$ ipython --no-banner

In [1]: import numpy as np

In [2]: np.set_printoptions(precision=2, suppress=True, linewidth=100)

In [3]: M = np.load("layer12.npy")

In [4]: M
Out[4]: 
array([[-22.86, -29.58, -14.1 ],
       [ 32.85,  16.06,   2.99],
       [ 30.83,  16.01,   1.7 ],
       [ 31.8 ,  17.05,   1.91],
       [ 33.42,  16.41,   0.89],
       [-21.39, -27.15, -14.21],
       [-31.13,  -0.45,   4.52],
       [-23.  , -27.19, -13.13],
       [-20.68, -26.64, -14.65],
       [-22.93, -28.9 , -13.85],
       [ 31.03,  14.95,   1.91],
       [-22.76, -26.29, -14.95],
       [-31.15,   1.1 ,   3.19],
       [-22.69, -29.13, -12.04],
       [-23.42, -27.69, -13.72],
       [-21.45, -26.3 , -13.73]])

In [5]: t3 = np.stack([M, 4 * M, M[::-1]])

In [6]: np.linalg.norm(t3, axis=(1, 2))
Out[6]: array([146.74, 586.96, 146.74])

In [7]: t3.shape
Out[7]: (3, 16, 3)

In [8]: (t3 @ M.T).shape
Out[8]: (3, 16, 16)

In [9]: A2 = np.c_[M[:, :2] @ np.array([[0, 2], [3, 1]]), np.array([0, 0, 2, 1, 0, 0, 3, 0, 1, 2, 1, 2, 0, 0, 3, 3])]

In [10]: A2
Out[10]: 
array([[-88.74, -75.3 ,   0.  ],
       [ 48.18,  81.76,   0.  ],
       [ 48.03,  77.67,   2.  ],
       [ 51.15,  80.65,   1.  ],
       [ 49.23,  83.25,   0.  ],
       [-81.45, -69.93,   0.  ],
       [ -1.35, -62.71,   3.  ],
       [-81.57, -73.19,   0.  ],
       [-79.92, -68.  ,   1.  ],
       [-86.7 , -74.76,   2.  ],
       [ 44.85,  77.01,   1.  ],
       [-78.87, -71.81,   2.  ],
       [  3.3 , -61.2 ,   0.  ],
       [-87.39, -74.51,   0.  ],
       [-83.07, -74.53,   3.  ],
       [-78.9 , -69.2 ,   3.  ]])

In [11]: np.round(np.linalg.norm(A2 - M @ np.linalg.lstsq(M, A2)[0], axis=0), 2) + 0
Out[11]: array([0.  , 0.  , 4.78])

In [12]: np.round(np.linalg.lstsq(M, A2[:, 0])[0], 2) + 0
Out[12]: array([0., 3., 0.])

In [13]: proj = A2 @ np.linalg.solve(A2.T @ A2, A2.T)

In [14]: np.diag(proj)
Out[14]: 
array([0.14, 0.12, 0.26, 0.16, 0.12, 0.12, 0.55, 0.11, 0.1 , 0.15, 0.15, 0.13, 0.3 , 0.14, 0.23,
       0.23])

In [15]: np.round(proj @ A2[:, 2], 2) + 0
Out[15]: array([0., 0., 2., 1., 0., 0., 3., 0., 1., 2., 1., 2., 0., 0., 3., 3.])

In [16]: feats = np.load("out6.npy")

In [17]: feats
Out[17]: 
array([[ 0.92, -0.31, -0.2 , -0.89],
       [-0.83, -0.56, -0.71, -0.16],
       [-0.29,  0.31,  0.33,  0.56],
       [-0.4 ,  0.56,  0.6 ,  0.82],
       [ 0.15, -0.38, -0.42, -0.57],
       [ 0.29,  0.97,  0.99,  0.99],
       [-0.78, -0.78, -0.87, -0.67],
       [ 0.18,  0.89,  0.94,  0.96],
       [-0.87, -0.31, -0.48,  0.35],
       [-0.96,  0.24,  0.07,  0.9 ],
       [-0.52, -0.38, -0.49, -0.21],
       [ 0.91,  0.94,  0.98,  0.91],
       [ 1.  ,  0.83,  0.95, -0.44],
       [-0.79,  0.45,  0.41,  0.87],
       [ 0.47, -0.38, -0.39, -0.7 ],
       [ 0.32,  0.51,  0.6 ,  0.52],
       [ 0.95,  0.45,  0.64, -0.41],
       [ 0.92,  0.96,  0.98,  0.93],
       [ 1.  ,  0.93,  0.98,  0.09]])

In [18]: Xc = (feats - feats.mean(axis=0)) / feats.std(axis=0)

In [19]: np.argwhere(np.abs(Xc) > 2)
Out[19]: array([], shape=(0, 2), dtype=int64)

In [20]: beta = np.linalg.lstsq(np.delete(Xc, 0, axis=1), Xc[:, 0])[0]

In [21]: beta
Out[21]: array([-0.68,  1.73, -0.75])

In [22]: Xc = feats - feats.mean(axis=0)

In [23]: vecs = np.linalg.svd(Xc)[2][:3]

In [24]: A2 = Xc - Xc @ vecs.T @ vecs

In [25]: np.linalg.norm(A2, axis=1).round(6).argmax()
Out[25]: np.int64(18)

In [26]: np.round(A2.std(axis=0), 2) + 0
Out[26]: array([0.  , 0.02, 0.02, 0.  ])

In [27]: A = np.array([[0, 0, 0], [-10, -2, -10], [10, 2, 10], [10, 2, 10], [-10, -2, -10]])

In [28]: rng = np.random.default_rng(99306)

In [29]: A2 = A + rng.integers(-2, 3, (5, 1)) @ rng.integers(-2, 3, (1, 3))

In [30]: A2
Out[30]: 
array([[ -1,   2,  -1],
       [-12,   2, -12],
       [  9,   4,   9],
       [ 10,   2,  10],
       [ -8,  -6,  -8]])

In [31]: np.linalg.matrix_rank(A2 - A, tol=1e-8)
Out[31]: np.int64(1)

In [32]: np.round(np.linalg.svd(A2 - A, compute_uv=False), 2) + 0
Out[32]: array([7.75, 0.  , 0.  ])

In [33]: w1 = np.array([[3, 0, 1, 0, 0], [-2, -2, 2, 1, -3], [3, 0, 1, 1, -1]])

In [34]: beta = np.array([-6, -4, 2, -7, -1])

In [35]: act = np.maximum(A @ w1 + beta, 0)

In [36]: np.linalg.matrix_rank(act)
Out[36]: np.int64(3)

In [37]: Z = np.array([[-3, -2, 3], [-2, -3, 1], [-1, -2, 0], [-3, 2, 0], [-3, 0, 0]])

In [38]: (act @ Z).round(6).argmax(axis=1)
Out[38]: array([2, 1, 2, 2, 1])

In [39]: w1 @ Z
Out[39]: 
array([[-10,  -8,   9],
       [ 14,   8,  -8],
       [-10,  -6,   9]])

In [40]: E = np.loadtxt("block12.csv", delimiter=",")

In [41]: E
Out[41]: 
array([[ 0.,  2.,  2.,  1.],
       [ 2.,  0.,  2.,  0.],
       [-6.,  2., -4.,  1.]])

In [42]: np.unique(E.round(6), axis=0).shape
Out[42]: (3, 4)

In [43]: np.round(E @ np.linalg.pinv(E) @ E, 2) + 0
Out[43]: 
array([[ 0.,  2.,  2.,  1.],
       [ 2.,  0.,  2.,  0.],
       [-6.,  2., -4.,  1.]])

In [44]: [round(float(x), 2) for x in np.linalg.svd(E, compute_uv=False)[:3]]
Out[44]: [8.03, 3.09, 0.0]

In [45]: np.linalg.matrix_rank(E, rtol=0.1)
Out[45]: np.int64(2)

In [46]: Uu, sv, VT = np.linalg.svd(E)

In [47]: np.argmax(sv[:-1] / (sv[1:] + 1e-6)) + 1
Out[47]: np.int64(2)

In [48]: A2 = Uu[:, :2] @ np.diag(sv[:2]) @ VT[:2]

In [49]: np.linalg.matrix_rank(E, rtol=0.05)
Out[49]: np.int64(2)

In [50]: round(float(np.linalg.norm(E - A2) / np.linalg.norm(E)), 2)
Out[50]: 0.0

In [51]: def softmax(z):
    ...:     e = np.exp(z - z.max(axis=-1, keepdims=True))
    ...:     return e / e.sum(axis=-1, keepdims=True)
    ...: 

In [52]: np.round(softmax(A[3] + 5), 2) + 0
Out[52]: array([0.5, 0. , 0.5])

In [53]: scores = A @ A.T / np.sqrt(3)

In [54]: softmax(scores)[3] @ A
Out[54]: array([10.,  2., 10.])

In [55]: softmax(scores).round(6).argmax(axis=1)
Out[55]: array([0, 1, 2, 2, 1])

In [56]: Uu, sv, VT = np.linalg.svd(E, full_matrices=False)

In [57]: np.abs(Uu[:, 0]).round(6).argmax()
Out[57]: np.int64(2)

In [58]: np.round(VT @ VT.T, 2) + 0
Out[58]: 
array([[1., 0., 0.],
       [0., 1., 0.],
       [0., 0., 1.]])

In [59]: (sv > 1e-8).sum()
Out[59]: np.int64(2)

In [60]: K = np.load("a.npy")

In [61]: K
Out[61]: 
array([[2., 4., 1.],
       [0., 4., 2.],
       [0., 0., 0.]])

In [62]: Uu, sv, VT = np.linalg.svd(K)

In [63]: sv
Out[63]: array([6.21, 1.58, 0.  ])

In [64]: np.argmax(sv[:-1] / (sv[1:] + 1e-6)) + 1
Out[64]: np.int64(2)

In [65]: A2 = Uu[:, :2] @ np.diag(sv[:2]) @ VT[:2]

In [66]: np.linalg.matrix_rank(A2)
Out[66]: np.int64(2)

In [67]: np.round(np.abs(K - A2).max(), 2)
Out[67]: np.float64(0.0)

In [68]: np.round(np.linalg.norm(K - A2) / np.linalg.norm(K), 2)
Out[68]: np.float64(0.0)

In [69]: np.prod(np.diag(K)), round(np.linalg.det(K), 2)
Out[69]: (np.float64(0.0), np.float64(0.0))

In [70]: [int(np.linalg.matrix_rank(np.linalg.matrix_power(K, p))) for p in range(1, 4)]
Out[70]: [2, 2, 2]

In [71]: K @ K
Out[71]: 
array([[ 4., 24., 10.],
       [ 0., 16.,  8.],
       [ 0.,  0.,  0.]])

In [72]: np.sort(np.linalg.eigvals(K))
Out[72]: array([0., 2., 4.])

In [73]: np.linalg.matrix_rank(K - K[0, 0] * np.eye(3))
Out[73]: np.int64(2)

In [74]: np.linalg.matrix_power(K - np.diag(np.diag(K)), 3)
Out[74]: 
array([[0., 0., 0.],
       [0., 0., 0.],
       [0., 0., 0.]])

In [75]: X = np.array([[-0.29, 3.69, 0.37],
    ...:     [1.63, 1.33, 2.28],
    ...:     [0.05, -0.69, -0.86],
    ...:     [-3.65, -1.73, 1.51]])

In [76]: Uu, sv, VT = np.linalg.svd(X, full_matrices=False)

In [77]: np.abs(VT[0])
Out[77]: array([0.63, 0.77, 0.04])

In [78]: np.round(VT @ VT.T, 2) + 0
Out[78]: 
array([[1., 0., 0.],
       [0., 1., 0.],
       [0., 0., 1.]])

In [79]: np.round(Uu.T @ Uu, 2) + 0
Out[79]: 
array([[1., 0., 0.],
       [0., 1., 0.],
       [0., 0., 1.]])

In [80]: A2 = np.array([[0], [1], [2]])

In [81]: mat = np.block([[np.zeros((3, 3)), A2], [A2.T, np.zeros((1, 1))]])

In [82]: mat
Out[82]: 
array([[0., 0., 0., 0.],
       [0., 0., 0., 1.],
       [0., 0., 0., 2.],
       [0., 1., 2., 0.]])

In [83]: round(float(np.linalg.norm(mat, 2) / np.linalg.norm(mat)), 2)
Out[83]: 0.71

In [84]: m1 = np.loadtxt("sample5.csv", delimiter=",")

In [85]: m1
Out[85]: 
array([[-3.,  1.,  2.,  5., -4.],
       [ 0.,  0.,  0.,  0.,  0.],
       [ 0.,  0.,  0.,  0.,  0.],
       [-6.,  2.,  4., 10., -8.],
       [ 0.,  0.,  0.,  0.,  0.]])

In [86]: # looks like rank 1

In [87]: t3 = np.stack([feats, -3 * feats, feats[::-1]])

In [88]: np.linalg.matrix_rank(t3)
Out[88]: array([4, 4, 4])

In [89]: np.linalg.norm(t3, axis=(1, 2))
Out[89]: array([ 6.  , 17.99,  6.  ])

In [90]: t3.shape
Out[90]: (3, 19, 4)

In [91]: np.linalg.matrix_rank(t3.reshape(3, -1))
Out[91]: np.int64(2)

In [92]: np.einsum("bij,cij->bc", t3, t3)
Out[92]: 
array([[  35.97, -107.9 ,    7.43],
       [-107.9 ,  323.7 ,  -22.3 ],
       [   7.43,  -22.3 ,   35.97]])

In [93]: m1[1] @ m1[4]
Out[93]: np.float64(0.0)

In [94]: round(float(np.linalg.norm(m1, "nuc")), 2)
Out[94]: 16.58

In [95]: round(float(np.linalg.norm(m1, 1)), 2), round(float(np.linalg.norm(m1, np.inf)), 2)
Out[95]: (15.0, 30.0)

In [96]: round(np.linalg.norm(m1[1] - m1[4]), 2)
Out[96]: np.float64(0.0)

In [97]: np.round(np.linalg.norm(m1[1], 1), 2), round(float(np.linalg.norm(m1[1], np.inf)), 2)
Out[97]: (np.float64(0.0), 0.0)
